>>> import numpy as np
>>> from numpy import linalg as LA
>>> np.set_printoptions(precision=2, suppress=True, linewidth=140, sign=" ")
>>> rnd = lambda a: np.round(a, 2) + 0
>>> m1 = np.load("case14.npy")
>>> m1
array([[-0.1 , -0.5 , -2.3 ],
       [-0.5 ,  2.  , -2.1 ],
       [-0.24,  2.15, -1.8 ]])
>>> LA.cond(m1) > 100
np.False_
>>> rnd(LA.norm(m1, 2) / LA.norm(m1))
np.float64(0.91)
>>> rnd(np.abs(LA.svd(m1)[2][-1]))
array([ 0.99,  0.11,  0.07])
>>> arr = np.array([[1.5, -0.1, -0.5],
...     [2.0, 0.2, 0.8],
...     [-0.6, 1.2, -1.1],
...     [-0.9, 0.0, 1.5]])
>>> O, Rm = LA.qr(arr)
>>> rnd(abs(Rm[0, 0])), rnd(LA.norm(arr[:, 0]))
(np.float64(2.72), np.float64(2.72))
>>> np.allclose(Rm.T @ Rm, arr.T @ arr)
True
>>> x0 = np.array([-2, -1, -1])
>>> y = arr @ x0
>>> rnd(LA.solve(arr.T @ arr, arr.T @ y))
array([-2., -1., -1.])
>>> try:
...     LA.solve(arr, y)
... except LA.LinAlgError as e:
...     print(repr(e))
... 
LinAlgError('Last 2 dimensions of the array must be square')
>>> rnd(LA.lstsq(arr, y)[0])
array([-2., -1., -1.])
>>> rnd(LA.pinv(arr) @ arr)
array([[ 1.,  0.,  0.],
       [ 0.,  1.,  0.],
       [ 0.,  0.,  1.]])
>>> rng = np.random.default_rng(6659)
>>> y = y + 0.05 * rng.normal(size=4)
>>> rnd(y)
array([-2.38, -5.  ,  1.19,  0.27])
>>> b, *_ = LA.lstsq(arr, y)
>>> b.round()
array([-2., -1., -1.])
>>> rnd(LA.norm(y - arr @ b))
np.float64(0.01)
>>> rnd(b)
array([-2.  , -0.95, -1.02])
>>> A2 = arr / np.sqrt((arr ** 2).mean(axis=1, keepdims=True))
>>> rnd(LA.norm(A2, axis=1))
array([ 1.73,  1.73,  1.73,  1.73])
>>> LA.matrix_rank(A2) == LA.matrix_rank(arr)
np.True_
>>> rnd(A2[0])
array([ 1.64, -0.11, -0.55])
>>> rnd(arr - arr.mean(axis=1, keepdims=True))
array([[ 1.2 , -0.4 , -0.8 ],
       [ 1.  , -0.8 , -0.2 ],
       [-0.43,  1.37, -0.93],
       [-1.1 , -0.2 ,  1.3 ]])
>>> LA.matrix_rank(arr - arr.mean(axis=1, keepdims=True))
np.int64(2)
>>> J = np.load("sample16.npy")
>>> J
array([[ 3.,  3.,  0.,  1.],
       [ 1.,  0.,  1.,  0.],
       [ 0.,  0.,  0.,  2.],
       [ 0.,  0.,  0.,  3.]])
>>> rnd(LA.norm(J, 2) / LA.norm(J))
np.float64(0.79)
>>> LA.cond(J) > 100
np.True_
>>> rnd(LA.matrix_power(J, 4))
array([[ 171.,  135.,   36.,  171.],
       [  45.,   36.,    9.,   54.],
       [   0.,    0.,    0.,   54.],
       [   0.,    0.,    0.,   81.]])
>>> rnd(LA.det(J))
np.float64(0.0)
>>> assert J == J.T
Traceback (most recent call last):
  File "<python-input-38>", line 1, in <module>
    assert J == J.T
           ^^^^^^^^
ValueError: The truth value of an array with more than one element is ambiguous. Use a.any() or a.all()
>>> np.allclose(J @ J.T, J.T @ J)
False
>>> np.trace(J)
np.float64(6.0)
>>> rnd(LA.eigvals(J))
array([ 3.79, -0.79,  0.  ,  3.  ])
>>> np.kron(np.eye(2, dtype=int), J)
array([[ 3.,  3.,  0.,  1.,  0.,  0.,  0.,  0.],
       [ 1.,  0.,  1.,  0.,  0.,  0.,  0.,  0.],
       [ 0.,  0.,  0.,  2.,  0.,  0.,  0.,  0.],
       [ 0.,  0.,  0.,  3.,  0.,  0.,  0.,  0.],
       [ 0.,  0.,  0.,  0.,  3.,  3.,  0.,  1.],
       [ 0.,  0.,  0.,  0.,  1.,  0.,  1.,  0.],
       [ 0.,  0.,  0.,  0.,  0.,  0.,  0.,  2.],
       [ 0.,  0.,  0.,  0.,  0.,  0.,  0.,  3.]])
>>> rnd(LA.det(J.T))
np.float64(0.0)
>>> np.einsum("ij,ji->", J, J)
np.float64(24.0)
>>> rk = LA.matrix_rank(J)
>>> rk
np.int64(3)
>>> ns = LA.svd(J)[2][rk:].T
>>> LA.matrix_rank(J.T @ J), LA.matrix_rank(J @ J.T)
(np.int64(3), np.int64(3))
>>> np.allclose(J @ ns, 0)
True
>>> rnd(ns[:, 0] / ns[np.abs(ns[:, 0]).round(6).argmax(), 0])
array([ 1., -1., -1.,  0.])
>>> rnd(J @ ns)
array([[ 0.],
       [ 0.],
       [ 0.],
       [ 0.]])
>>> [int(LA.matrix_rank(J[:i])) for i in range(1, len(J) + 1)]
[1, 2, 3, 3]
>>> rnd(ns @ ns.T)
array([[ 0.33, -0.33, -0.33,  0.  ],
       [-0.33,  0.33,  0.33,  0.  ],
       [-0.33,  0.33,  0.33,  0.  ],
       [ 0.  ,  0.  ,  0.  ,  0.  ]])
>>> data = np.load("run15.npy")
>>> data
array([[ 2,  1,  0],
       [ 2,  0, -2],
       [-2,  2, -2],
       [ 2,  1,  0]])
>>> A2 = np.c_[data[:, :1] @ np.array([[-3]]), np.array([-3, -3, 3, -3])]
>>> A2
array([[-6, -3],
       [-6, -3],
       [ 6,  3],
       [-6, -3]])
>>> rnd(LA.norm(A2 - data @ LA.lstsq(data, A2)[0], axis=0))
array([ 0.,  0.])
>>> LA.matrix_rank(A2)
np.int64(1)
>>> rnd(LA.lstsq(data, A2[:, 0])[0])
array([-3.,  0.,  0.])
>>> def softmax(z):
...     e = np.exp(z - z.max(axis=-1, keepdims=True))
...     return e / e.sum(axis=-1, keepdims=True)
... 
>>> rnd(softmax(data[2] + 2))
array([ 0.02,  0.96,  0.02])
>>> att = data @ data.T / np.sqrt(3)
>>> rnd(softmax(att)[2] @ data)
array([-1.99,  2.  , -2.  ])
>>> softmax(att).round(6).argmax(axis=1)
array([ 0,  1,  2,  0])
>>> rnd(softmax(att))
array([[ 0.39,  0.22,  0.01,  0.39],
       [ 0.08,  0.83,  0.01,  0.08],
       [ 0.  ,  0.  ,  1.  ,  0.  ],
       [ 0.39,  0.22,  0.01,  0.39]])
>>> A2 = np.array([[-1, 1, -5], [-5, 1, -1], [3, -5, 3]])
>>> cent = np.array([[-9]])
>>> M = np.block([[A2, np.array([[0], [-2], [0]])], [np.zeros((1, 3)), cent]])
>>> M
array([[-1.,  1., -5.,  0.],
       [-5.,  1., -1., -2.],
       [ 3., -5.,  3.,  0.],
       [ 0.,  0.,  0., -9.]])
>>> A2 = M[0, 0] * M[1:] - np.outer(M[1:, 0], M[0])
>>> A2
array([[  0.,   4., -24.,   2.],
       [  0.,   2.,  12.,  -0.],
       [  0.,  -0.,   0.,   9.]])
>>> M[:, 0] / M[0, 0]
array([ 1.,  5., -3., -0.])
>>> LA.matrix_rank(A2), LA.matrix_rank(M)
(np.int64(3), np.int64(4))
>>> rnd(softmax(M[2] + -2))
array([ 0.49,  0.  ,  0.49,  0.02])
>>> rnd(softmax(10 * M[2]))
array([ 0.5,  0. ,  0.5,  0. ])
>>> rnd(softmax(M).sum(axis=1))
array([ 1.,  1.,  1.,  1.])
>>> rnd(softmax(M[2]))
array([ 0.49,  0.  ,  0.49,  0.02])
>>> att = M @ M.T / np.sqrt(4)
>>> rnd(softmax(att + np.triu(np.full(att.shape, -np.inf), 1)))
array([[ 1.,  0.,  0.,  0.],
       [ 0.,  1.,  0.,  0.],
       [ 0.,  0.,  1.,  0.],
       [ 0.,  0.,  0.,  1.]])
>>> rnd(softmax(att)[2] @ M)
array([ 3., -5.,  3.,  0.])
